$ python -q
>>> import numpy as np
>>> np.set_printoptions(precision=1, suppress=True, linewidth=100, floatmode="fixed")
>>> q, _ = np.linalg.qr(np.array([[0.3, 0.4, 1.7, 0.0],
...     [0.1, 0.7, 0.7, -0.5],
...     [-0.7, -1.1, -1.1, 0.1],
...     [-1.7, 0.7, 0.1, 0.8]]))
>>> vecs, _ = np.linalg.qr(np.array([[-1.2, -0.9, 0.3, -0.3, 0.8, -0.9],
...     [0.8, -2.9, -1.5, 0.0, -0.5, -0.5],
...     [-0.3, -1.1, -2.4, -0.1, 0.2, -0.5],
...     [1.2, -0.5, 0.9, -0.4, 0.7, -0.1],
...     [1.2, -1.3, -0.4, -0.9, -1.1, -0.3],
...     [1.0, -0.7, 0.3, -0.2, 0.3, 0.4]]))
>>> sigma = 10 * 0.5 ** np.arange(4)
>>> data = q[:, :4] * sigma @ vecs[:4]
>>> data.round(1) + 0
array([[ 0.7,  2.8,  0.7,  0.4, -1.1,  0.0],
       [-1.1,  1.8, -0.8, -1.0, -0.1,  0.9],
       [-0.8, -4.4,  2.6,  1.0, -1.0,  0.1],
       [-5.0, -3.2,  5.6, -4.0,  1.9,  1.0]])
>>> f, g = data[0], data[1]
>>> round(float(f @ g), 1)
3.5
>>> np.round(f @ f, 1)
np.float64(10.1)
>>> p = (f @ g) / (f @ f) * f
>>> round(float(np.linalg.norm(f + g) ** 2 + np.linalg.norm(f - g) ** 2), 1)
33.9
>>> np.linalg.matrix_rank(np.outer(f, g))
np.int64(1)
>>> np.round(data.reshape(-1, 2), 1) + 0
array([[ 0.7,  2.8],
       [ 0.7,  0.4],
       [-1.1,  0.0],
       [-1.1,  1.8],
       [-0.8, -1.0],
       [-0.1,  0.9],
       [-0.8, -4.4],
       [ 2.6,  1.0],
       [-1.0,  0.1],
       [-5.0, -3.2],
       [ 5.6, -4.0],
       [ 1.9,  1.0]])
>>> T = data.reshape(4, 2, -1)
>>> T[:, 0]
array([[ 0.7,  2.8,  0.7],
       [-1.1,  1.8, -0.8],
       [-0.8, -4.4,  2.6],
       [-5.0, -3.2,  5.6]])
>>> np.einsum("ihd,jhd->hij", T, T).shape
(2, 4, 4)
>>> np.round(T.transpose(1, 0, 2), 1) + 0
array([[[ 0.7,  2.8,  0.7],
        [-1.1,  1.8, -0.8],
        [-0.8, -4.4,  2.6],
        [-5.0, -3.2,  5.6]],

       [[ 0.4, -1.1,  0.0],
        [-1.0, -0.1,  0.9],
        [ 1.0, -1.0,  0.1],
        [-4.0,  1.9,  1.0]]])
>>> np.einsum("ihd,ihd->ih", T, T)
array([[ 8.7,  1.4],
       [ 5.1,  1.8],
       [27.1,  1.9],
       [66.3, 20.5]])
>>> T.shape
(4, 2, 3)
>>> np.swapaxes(T, 1, 2)[2]
array([[-0.8,  1.0],
       [-4.4, -1.0],
       [ 2.6,  0.1]])
